% ipython --no-banner

In [1]: import numpy as np

In [2]: np.set_printoptions(suppress=True, linewidth=140)

In [3]: B = np.array([[9, -9, -2, -8, 8, 0, -1],
   ...:     [-5, -9, 2, 5, -6, 4, 6],
   ...:     [8, -3, -1, 2, -7, -7, 3],
   ...:     [-6, 6, -5, 8, 4, -5, -4],
   ...:     [0, -6, -2, 1, 5, 0, 1],
   ...:     [0, 1, -6, -8, -1, -7, 3],
   ...:     [7, 2, 6, -8, 4, 2, -5]])

In [4]: F = B - B.T

In [5]: F
Out[5]: 
array([[  0,  -4, -10,  -2,   8,   0,  -8],
       [  4,   0,   5,  -1,   0,   3,   4],
       [ 10,  -5,   0,   7,  -5,  -1,  -3],
       [  2,   1,  -7,   0,   3,   3,   4],
       [ -8,   0,   5,  -3,   0,   1,  -3],
       [  0,  -3,   1,  -3,  -1,   0,   1],
       [  8,  -4,   3,  -4,   3,  -1,   0]])

In [6]: np.linalg.norm(F, axis=1).argmax()
Out[6]: np.int64(0)

In [7]: F[1] @ F[0]
Out[7]: np.int64(-80)

In [8]: round(float(np.linalg.norm(F[1], 1)), 2), round(float(np.linalg.norm(F[1], np.inf)), 2)
Out[8]: (17.0, 5.0)

In [9]: round(float(np.linalg.norm(F, "nuc")), 2)
Out[9]: 63.35

In [10]: round(float(np.linalg.norm(F, 1)), 2), np.round(np.linalg.norm(F, np.inf), 2)
Out[10]: (32.0, np.float64(32.0))

In [11]: left, sig, VT = np.linalg.svd(F)

In [12]: sig.round(2) + 0
Out[12]: array([17.3 , 17.3 , 10.76, 10.76,  3.62,  3.62,  0.  ])

In [13]: B = left[:, :6] @ np.diag(sig[:6]) @ VT[:6]

In [14]: np.round(np.linalg.norm(F - B, 2), 2), np.round(sig[6], 2)
Out[14]: (np.float64(0.0), np.float64(0.0))

In [15]: def softmax(z):
    ...:     e = np.exp(z - z.max(axis=-1, keepdims=True))
    ...:     return e / e.sum(axis=-1, keepdims=True)
    ...: 

In [16]: np.round(softmax(F[1] + -1), 2) + 0
Out[16]: array([0.19, 0.  , 0.53, 0.  , 0.  , 0.07, 0.19])

In [17]: np.round(softmax(10 * F[1]), 2) + 0
Out[17]: array([0., 0., 1., 0., 0., 0., 0.])

In [18]: att = F @ F.T / np.sqrt(7)

In [19]: np.round(softmax(att), 2) + 0
Out[19]: 
array([[1.  , 0.  , 0.  , 0.  , 0.  , 0.  , 0.  ],
       [0.  , 1.  , 0.  , 0.  , 0.  , 0.  , 0.  ],
       [0.  , 0.  , 1.  , 0.  , 0.  , 0.  , 0.  ],
       [0.  , 0.  , 0.  , 1.  , 0.  , 0.  , 0.  ],
       [0.  , 0.  , 0.  , 0.  , 1.  , 0.  , 0.  ],
       [0.  , 0.01, 0.  , 0.  , 0.01, 0.24, 0.75],
       [0.  , 0.  , 0.  , 0.  , 0.  , 0.  , 1.  ]])

In [20]: softmax(att).round(6).argmax(axis=1)
Out[20]: array([0, 1, 2, 3, 4, 6, 6])

In [21]: vec = np.array([3, 0, 4, 1, 1, 5, 3])

In [22]: round(np.linalg.det(F), 2)
Out[22]: np.float64(-0.0)

In [23]: vec @ F @ vec
Out[23]: np.int64(0)

In [24]: O = np.linalg.solve(np.eye(7) - F, np.eye(7) + F)

In [25]: np.round(O @ O.T, 2) + 0
Out[25]: 
array([[1., 0., 0., 0., 0., 0., 0.],
       [0., 1., 0., 0., 0., 0., 0.],
       [0., 0., 1., 0., 0., 0., 0.],
       [0., 0., 0., 1., 0., 0., 0.],
       [0., 0., 0., 0., 1., 0., 0.],
       [0., 0., 0., 0., 0., 1., 0.],
       [0., 0., 0., 0., 0., 0., 1.]])

In [26]: B = np.array([[6], [7], [6]])

In [27]: data = np.block([[np.zeros((3, 3)), B], [B.T, np.zeros((1, 1))]])

In [28]: data
Out[28]: 
array([[0., 0., 0., 6.],
       [0., 0., 0., 7.],
       [0., 0., 0., 6.],
       [6., 7., 6., 0.]])

In [29]: f, g = data[3], data[2]

In [30]: f @ f
Out[30]: np.float64(121.0)

In [31]: f @ g
Out[31]: np.float64(0.0)

In [32]: pr = (f @ g) / (f @ f) * f

In [33]: np.linalg.matrix_rank(np.outer(f, g))
Out[33]: np.int64(1)

In [34]: g - pr
Out[34]: array([0., 0., 0., 6.])

In [35]: rk = np.linalg.matrix_rank(data)

In [36]: rk
Out[36]: np.int64(2)

In [37]: null = np.linalg.svd(data)[2][rk:].T

In [38]: np.allclose(data @ null, 0)
Out[38]: True

In [39]: arr = np.load("x.npy")

In [40]: arr
Out[40]: 
array([[ 0.7 ,  1.02, -0.2 , -0.5 ,  1.  ,  0.4 , -0.2 ],
       [-0.8 , -0.58,  1.4 ,  0.3 ,  1.  ,  0.5 , -0.7 ],
       [ 1.6 , -2.62, -1.8 ,  1.3 , -0.8 ,  1.1 ,  0.4 ],
       [ 2.1 , -0.77, -0.4 ,  0.4 ,  0.2 ,  1.  , -1.5 ],
       [ 1.6 ,  0.8 ,  1.1 , -0.4 ,  0.7 ,  0.8 , -0.1 ],
       [-1.5 ,  0.6 ,  0.5 , -0.3 ,  0.9 ,  0.9 ,  0.9 ],
       [-1.7 , -0.79,  0.2 ,  0.4 , -1.4 , -0.5 , -1.1 ],
       [-0.4 , -1.17, -0.8 ,  0.6 ,  0.8 , -1.1 ,  1.1 ],
       [-0.9 , -0.97,  1.4 ,  0.5 , -1.2 , -2.1 ,  1.4 ],
       [ 0.2 , -1.97,  1.  ,  1.  ,  1.  ,  0.1 , -0.4 ],
       [-0.7 ,  1.43,  0.3 , -0.7 , -0.3 , -1.4 , -0.1 ],
       [ 0.5 ,  1.98, -1.  , -1.  ,  0.6 ,  0.  , -1.1 ],
       [-0.9 , -0.24, -1.8 ,  0.1 , -0.3 ,  0.  ,  0.2 ],
       [-1.3 , -1.6 , -0.6 ,  0.8 , -1.4 ,  0.  ,  0.5 ],
       [ 0.5 ,  2.97,  0.3 , -1.5 , -0.1 ,  1.4 , -0.2 ],
       [-0.4 ,  3.19, -0.2 , -1.6 , -0.8 , -0.7 , -1.4 ],
       [-1.1 , -1.58, -0.3 ,  0.8 , -0.2 , -0.7 , -1.3 ],
       [-1.2 , -0.83, -0.5 ,  0.4 , -1.2 ,  0.1 ,  1.1 ],
       [-0.2 ,  3.42,  1.6 , -1.7 , -0.3 ,  1.5 , -0.3 ],
       [ 0.1 ,  0.21,  1.6 , -0.1 ,  0.6 ,  0.1 , -0.4 ],
       [-1.8 , -0.62,  0.6 ,  0.3 , -0.2 , -1.9 ,  0.7 ],
       [ 1.  ,  0.97,  0.  , -0.5 ,  2.1 ,  0.5 ,  0.4 ],
       [ 2.4 , -4.58, -1.2 ,  2.3 , -0.2 ,  1.6 ,  2.  ]])

In [41]: G = np.cov(arr, rowvar=False)

In [42]: np.round(np.polyfit(arr[:, 2], arr[:, 5], 1), 2)
Out[42]: array([-0.12,  0.08])
